% python3 -q
>>> import numpy as np
>>> import numpy.linalg as la
>>> np.set_printoptions(suppress=True, linewidth=140)
>>> def tidy(a):
...     return np.round(a, 1) + 0
... 
>>> data = np.loadtxt("case3.csv", delimiter=",")
>>> data
array([[ 0.4, -1. , -1. ,  0.3,  0.6],
       [-0.6, -0.8,  1. , -0.9,  0.8],
       [ 0.4, -1. , -1. ,  0.1,  0.7],
       [ 0. , -1. , -0.9, -0.3,  0.9],
       [-0.5, -1. , -0.6,  0. ,  1. ],
       [-0.2, -1. , -0.7, -0.5,  0.9],
       [ 0.3, -0.6, -0.6,  0.3, -0.3],
       [ 0.9, -1. , -1. ,  0.7, -0.8],
       [-0.4, -0.6,  0.8, -0.7,  0.5],
       [ 0.7,  1. , -0.5,  0.7, -1. ],
       [-0.5,  1. ,  0.9, -0.3,  0.3],
       [-0.9, -1. ,  0.9, -0.9,  1. ],
       [-0.7,  1. ,  1. , -0.7,  0.5],
       [-0.5,  1. ,  0.8,  0.1,  0.4],
       [ 0.5,  1. ,  0.2,  0.2, -0.9]])
>>> dist = la.norm(data[:, None] - data[None], axis=-1)
>>> print(dist.mean(axis=1).argmax())
9
>>> (dist + 1e9 * np.eye(15)).round(6).argmin(axis=1)
array([ 2, 11,  0,  5,  5,  3,  7,  6,  1, 14, 13,  1, 10, 10,  9])
>>> tidy(la.norm(data, axis=1))
array([1.6, 1.9, 1.6, 1.6, 1.6, 1.6, 1. , 2. , 1.4, 1.8, 1.5, 2.1, 1.8, 1.4, 1.5])
>>> tidy(la.norm(data - data.mean(axis=0), axis=1))
array([1.4, 1.6, 1.4, 1.3, 1.2, 1.2, 1.1, 2.1, 1.1, 2.2, 1.6, 1.8, 1.9, 1.6, 1.9])
>>> cent = 3 * np.array([[-0.7, -1.0, 0.3, 0.2], [-0.1, 2.9, 1.0, 0.4]])
>>> rng = np.random.default_rng(24088)
>>> idx = rng.integers(0, 2, 10)
>>> K = cent[idx] + rng.normal(size=(10, 4))
>>> tidy(K)
array([[ 1.2,  7.6,  1.6,  2.2],
       [-2.2, -4.3, -0.5, -0.8],
       [ 0.8,  9.7,  4.4,  1.1],
       [-0.4, -3.4,  1.1,  0.9],
       [-2.2, -2.4,  0.1, -0.3],
       [-1.1, -2.7,  0.4,  1.6],
       [-2.8, -4.1,  1. ,  0.2],
       [-1.5, -2.6,  3.7,  0.1],
       [-0.9,  8.8,  2.7,  0. ],
       [-0.3,  9.2,  2.5, -0.8]])
>>> def softmax(z):
...     e = np.exp(z - z.max(axis=-1, keepdims=True))
...     return e / e.sum(axis=-1, keepdims=True)
... 
>>> print(tidy(softmax(K[6])))
[0.  0.  0.7 0.3]
>>> tidy(softmax(K[6] + 5))
array([0. , 0. , 0.7, 0.3])
>>> S = K @ K.T / np.sqrt(4)
>>> tidy(softmax(S)[6] @ K)
array([-2.7, -4.1,  0.7,  0. ])
>>> print(tidy(softmax(S + np.triu(np.full(S.shape, -np.inf), 1))))
[[1.  0.  0.  0.  0.  0.  0.  0.  0.  0. ]
 [0.  1.  0.  0.  0.  0.  0.  0.  0.  0. ]
 [0.  0.  1.  0.  0.  0.  0.  0.  0.  0. ]
 [0.  0.5 0.  0.5 0.  0.  0.  0.  0.  0. ]
 [0.  0.9 0.  0.  0.1 0.  0.  0.  0.  0. ]
 [0.  0.4 0.  0.3 0.1 0.2 0.  0.  0.  0. ]
 [0.  0.2 0.  0.  0.  0.  0.8 0.  0.  0. ]
 [0.  0.  0.  0.  0.  0.  0.1 0.9 0.  0. ]
 [0.  0.  1.  0.  0.  0.  0.  0.  0.  0. ]
 [0.  0.  1.  0.  0.  0.  0.  0.  0.  0. ]]
>>> softmax(S).round(6).argmax(axis=1)
array([2, 1, 2, 6, 6, 6, 6, 7, 2, 2])
>>> tidy(softmax(S))
array([[0. , 0. , 1. , 0. , 0. , 0. , 0. , 0. , 0. , 0. ],
       [0. , 0.6, 0. , 0. , 0. , 0. , 0.4, 0. , 0. , 0. ],
       [0. , 0. , 1. , 0. , 0. , 0. , 0. , 0. , 0. , 0. ],
       [0. , 0.2, 0. , 0.1, 0. , 0. , 0.5, 0.1, 0. , 0. ],
       [0. , 0.3, 0. , 0. , 0. , 0. , 0.6, 0. , 0. , 0. ],
       [0. , 0.2, 0. , 0.1, 0. , 0.1, 0.6, 0.1, 0. , 0. ],
       [0. , 0.2, 0. , 0. , 0. , 0. , 0.8, 0. , 0. , 0. ],
       [0. , 0. , 0. , 0. , 0. , 0. , 0.1, 0.9, 0. , 0. ],
       [0. , 0. , 1. , 0. , 0. , 0. , 0. , 0. , 0. , 0. ],
       [0. , 0. , 1. , 0. , 0. , 0. , 0. , 0. , 0. , 0. ]])
>>> out = K / la.norm(K, axis=1, keepdims=True)
>>> G = out @ out.T
>>> (G - 2 * np.eye(10)).round(6).argmax(axis=1)
array([2, 4, 8, 5, 6, 3, 4, 3, 9, 8])
>>> print(np.argwhere(np.triu(np.abs(G) > 0.95, 1)))
[[0 2]
 [1 4]
 [2 8]
 [2 9]
 [4 6]
 [8 9]]
>>> print((np.abs(G) > 0.9).astype(int))
[[1 1 1 0 0 0 0 0 1 1]
 [1 1 0 0 1 0 1 0 0 0]
 [1 0 1 0 0 0 0 0 1 1]
 [0 0 0 1 0 1 0 0 0 0]
 [0 1 0 0 1 0 1 0 0 0]
 [0 0 0 1 0 1 0 0 0 0]
 [0 1 0 0 1 0 1 0 0 0]
 [0 0 0 0 0 0 0 1 0 0]
 [1 0 1 0 0 0 0 0 1 1]
 [1 0 1 0 0 0 0 0 1 1]]
>>> tidy(G[6])
array([-0.8,  0.9, -0.7,  0.9,  1. ,  0.9,  1. ,  0.8, -0.7, -0.7])
>>> tidy(la.norm(out, axis=1))
array([1., 1., 1., 1., 1., 1., 1., 1., 1., 1.])
>>> x = np.array([0, 3, 2, 1])
>>> y = K @ x
>>> tidy(la.lstsq(K, y)[0])
array([0., 3., 2., 1.])
>>> tidy(la.solve(K.T @ K, K.T @ y))
array([0., 3., 2., 1.])
>>> y = y + 0.3 * rng.normal(size=10)
>>> tidy(y)
array([ 28.3, -14.7,  39.3,  -6.6,  -7.1,  -6.1, -10.4,  -0.2,  31.7,  32.3])
>>> beta, *_ = la.lstsq(K, y)
>>> tidy(beta)
array([0.1, 3. , 2.1, 0.9])
>>> tidy(la.norm(y - K @ beta))
np.float64(0.7)
>>> feats = np.array([[-5, 0, 0, 0, 0, 0],
...     [0, 3, 0, 0, 0, 0],
...     [0, 0, -1, 0, 0, 0],
...     [0, 0, 0, 3, 0, 0],
...     [0, 0, 0, 0, 1, 0],
...     [0, 0, 0, 0, 0, 2]])
>>> ev, vecs = la.eigh(feats)
>>> x = np.array([0, 0, 1, 0, 0, 1])
>>> x @ feats @ x / (x @ x), ev[0], ev[-1]
(np.float64(0.5), np.float64(-5.0), np.float64(3.0))
>>> tidy(la.eigvalsh(feats[1:, 1:]))
array([-1.,  1.,  2.,  3.,  3.])
>>> idx = rng.permutation(6)
>>> idx
array([4, 0, 1, 3, 2, 5])
>>> out = feats[idx][:, idx]
>>> np.allclose(out, feats)
False
>>> print(out)
[[ 1  0  0  0  0  0]
 [ 0 -5  0  0  0  0]
 [ 0  0  3  0  0  0]
 [ 0  0  0  3  0  0]
 [ 0  0  0  0 -1  0]
 [ 0  0  0  0  0  2]]
>>> out = feats ** -1
Traceback (most recent call last):
  File "<python-input-50>", line 1, in <module>
    out = feats ** -1
          ~~~~~~^^~~~
ValueError: Integers to negative integer powers are not allowed.
>>> out = la.invert(feats)
Traceback (most recent call last):
  File "<python-input-51>", line 1, in <module>
    out = la.invert(feats)
          ^^^^^^^^^
AttributeError: module 'numpy.linalg' has no attribute 'invert'
>>> out = la.inv(feats)
>>> tidy(la.det(feats) * la.det(out))
np.float64(1.0)
>>> np.allclose(out, feats.T)
False
>>> tidy(out)
array([[-0.2,  0. ,  0. ,  0. ,  0. ,  0. ],
       [ 0. ,  0.3,  0. ,  0. ,  0. ,  0. ],
       [ 0. ,  0. , -1. ,  0. ,  0. ,  0. ],
       [ 0. ,  0. ,  0. ,  0.3,  0. ,  0. ],
       [ 0. ,  0. ,  0. ,  0. ,  1. ,  0. ],
       [ 0. ,  0. ,  0. ,  0. ,  0. ,  0.5]])
>>> tidy(la.inv(out))
array([[-5.,  0.,  0.,  0.,  0.,  0.],
       [ 0.,  3.,  0.,  0.,  0.,  0.],
       [ 0.,  0., -1.,  0.,  0.,  0.],
       [ 0.,  0.,  0.,  3.,  0.,  0.],
       [ 0.,  0.,  0.,  0.,  1.,  0.],
       [ 0.,  0.,  0.,  0.,  0.,  2.]])
>>> m1 = np.loadtxt("x.csv", delimiter=",")
>>> tidy(m1)
array([[ 0.6,  0.3, -0.3],
       [ 0.3,  0.2, -0.2],
       [-0.3, -0.2,  0.2]])
>>> r = la.matrix_rank(m1)
>>> r
np.int64(1)
>>> ns = la.svd(m1)[2][r:].T
>>> ns.shape
(3, 2)
>>> tidy(ns @ ns.T)
array([[ 0.4, -0.3,  0.3],
       [-0.3,  0.8,  0.2],
       [ 0.3,  0.2,  0.8]])
>>> [int(la.matrix_rank(m1[:i])) for i in range(1, len(m1) + 1)]
[1, 1, 1]
>>> [int(la.matrix_rank(m1[:, :j + 1])) for j in range(3)]
[1, 1, 1]
>>> la.matrix_rank(m1, rtol=0.1)
np.int64(1)
>>> ev, vecs = la.eigh(m1)
>>> x = np.array([-5, -2, 4])
>>> tidy(la.eigvalsh(m1[1:, 1:]))
array([0. , 0.4])
>>> tidy(x @ m1 @ x)
np.float64(42.9)
>>> M = np.load("dump.npy")
>>> M
array([[ 0,  0, 18],
       [ 0,  0, -8],
       [ 0,  0,  2],
       [ 0,  0,  6],
       [ 0,  0, -8],
       [ 0,  0, -8]])
>>> # rank 1
>>> cent = K[[0, 8]].astype(float)
>>> for _ in range(7):
...     idx = la.norm(K[:, None] - cent, axis=-1).argmin(axis=1)
...     cent = np.array([K[idx == j].mean(axis=0) for j in range(2)])
... 
>>> idx
array([1, 0, 1, 0, 0, 0, 0, 0, 1, 1])
>>> np.bincount(idx)
array([6, 4])
>>> left, s, Vt = la.svd(M)
>>> vecs = Vt[:(s > 1e-8).sum()]
>>> x = M[2] + 5 * M[0] + rng.integers(2) * np.eye(3)[0]
>>> x
array([ 1.,  0., 92.])
>>> np.allclose(vecs.T @ vecs @ x, x)
False
>>> out = M / la.norm(M, axis=1, keepdims=True)
>>> G = out @ out.T
>>> np.degrees(np.arccos(np.clip(G[1, 4], -1, 1)))
np.float64(0.0)
>>> G
array([[ 1., -1.,  1.,  1., -1., -1.],
       [-1.,  1., -1., -1.,  1.,  1.],
       [ 1., -1.,  1.,  1., -1., -1.],
       [ 1., -1.,  1.,  1., -1., -1.],
       [-1.,  1., -1., -1.,  1.,  1.],
       [-1.,  1., -1., -1.,  1.,  1.]])
>>> tidy(la.norm(out, axis=1))
array([1., 1., 1., 1., 1., 1.])
>>> print((np.abs(G) > 0.9).astype(int))
[[1 1 1 1 1 1]
 [1 1 1 1 1 1]
 [1 1 1 1 1 1]
 [1 1 1 1 1 1]
 [1 1 1 1 1 1]
 [1 1 1 1 1 1]]
>>> np.argsort(-la.norm(M, axis=0).round(6), kind="stable")[:3]
array([2, 0, 1])
>>> print([round(float(x), 1) for x in la.svd(M, compute_uv=False)[:3]])
[23.6, 0.0, 0.0]
>>> tidy(la.norm(M, 2) / la.norm(M))
np.float64(1.0)
>>> M[:, 2] @ M[:, 1]
np.int64(0)
>>> tidy(la.svd(M, compute_uv=False))
array([23.6,  0. ,  0. ])
>>> W0 = np.load("out11.npy")
>>> W0
array([[-76,   0,   3,   0,   1],
       [  2, 103,   2,   4,   4],
       [  5,   1,  60,   0,   1],
       [  2,   5,   1,  23,   4],
       [  2,   1,   3,   3, -17]])
>>> np.kron(np.eye(2, dtype=int), W0)
array([[-76,   0,   3,   0,   1,   0,   0,   0,   0,   0],
       [  2, 103,   2,   4,   4,   0,   0,   0,   0,   0],
       [  5,   1,  60,   0,   1,   0,   0,   0,   0,   0],
       [  2,   5,   1,  23,   4,   0,   0,   0,   0,   0],
       [  2,   1,   3,   3, -17,   0,   0,   0,   0,   0],
       [  0,   0,   0,   0,   0, -76,   0,   3,   0,   1],
       [  0,   0,   0,   0,   0,   2, 103,   2,   4,   4],
       [  0,   0,   0,   0,   0,   5,   1,  60,   0,   1],
       [  0,   0,   0,   0,   0,   2,   5,   1,  23,   4],
       [  0,   0,   0,   0,   0,   2,   1,   3,   3, -17]])
>>> np.einsum("ii->", W0)
np.int64(93)
>>> np.einsum("ij,ji->", W0, W0)
np.int64(20919)
>>> np.trace(W0)
np.int64(93)
>>> tidy(np.sort(np.abs(la.eigvals(W0))))
array([ 17.3,  23. ,  60.1,  76.1, 103.3])
>>> W0.inv()
Traceback (most recent call last):
  File "<python-input-101>", line 1, in <module>
    W0.inv()
    ^^^^^^
AttributeError: 'numpy.ndarray' object has no attribute 'inv'
>>> tidy(np.abs(la.eigvals(W0)).max())
np.float64(103.3)
>>> la.determinant(W0)
Traceback (most recent call last):
  File "<python-input-103>", line 1, in <module>
    la.determinant(W0)
    ^^^^^^^^^^^^^^
AttributeError: module 'numpy.linalg' has no attribute 'determinant'
>>> (W0 + W0.T) / 2
array([[-76. ,   1. ,   4. ,   1. ,   1.5],
       [  1. , 103. ,   1.5,   4.5,   2.5],
       [  4. ,   1.5,  60. ,   0.5,   2. ],
       [  1. ,   4.5,   0.5,  23. ,   3.5],
       [  1.5,   2.5,   2. ,   3.5, -17. ]])
>>> np.allclose(W0, W0.T)
False
>>> out = M + rng.integers(-2, 3, (6, 1)) @ rng.integers(-2, 3, (1, 3))
>>> out
array([[  0,   0,  16],
       [  0,   0,  -6],
       [  0,   0,   2],
       [  0,   0,   6],
       [  0,   0,  -8],
       [  0,   0, -10]])
>>> la.matrix_rank(out - M, tol=1e-8)
np.int64(1)
>>> X = np.load("data.npy")
>>> X
array([[ 9.2,  4. ,  8. ,  7. ,  1. ],
       [ 9. ,  4.1,  8. ,  7.2,  1. ],
       [ 9.1,  4.1,  8.2,  7. ,  1.2],
       [ 8.9,  4.1,  7.9,  7. ,  1. ],
       [ 9.1,  7. ,  3. ,  1.9,  7.1],
       [ 9. ,  7.2,  3.3,  1.9,  7. ],
       [ 9.1,  6.9,  3. ,  2. ,  7. ],
       [ 8.9,  6.9,  2.9,  2.2,  7. ],
       [ 1.9,  6.1,  2. ,  8. ,  0. ],
       [ 2.1,  6.1,  1.8,  8. , -0.3],
       [ 1.9,  6. ,  2.2,  8. ,  0.1],
       [ 1.9,  6. ,  1.9,  8.3, -0.1]])
>>> out = np.c_[X[:, :4] @ np.array([[3, 2, 3, 0], [0, 1, 1, 3], [3, 3, 3, 1], [1, 2, 2, 0]]), np.array([2, 2, -1, 0, 2, 0, 1, 2, 0, -1, 0, 1])]
>>> tidy(out)
array([[58.6, 60.4, 69.6, 20. ,  2. ],
       [58.2, 60.5, 69.5, 20.3,  2. ],
       [58.9, 60.9, 70. , 20.5, -1. ],
       [57.4, 59.6, 68.5, 20.2,  0. ],
       [38.2, 38. , 47.1, 24. ,  2. ],
       [38.8, 38.9, 47.9, 24.9,  0. ],
       [38.3, 38.1, 47.2, 23.7,  1. ],
       [37.6, 37.8, 46.7, 23.6,  2. ],
       [19.7, 31.9, 33.8, 20.3,  0. ],
       [19.7, 31.7, 33.8, 20.1, -1. ],
       [20.3, 32.4, 34.3, 20.2,  0. ],
       [19.7, 32.1, 34. , 19.9,  1. ]])
>>> tidy(la.norm(out - X @ la.lstsq(X, out)[0], axis=0))
array([0. , 0. , 0. , 0. , 2.6])
>>> la.matrix_rank(np.c_[X, out])
np.int64(6)
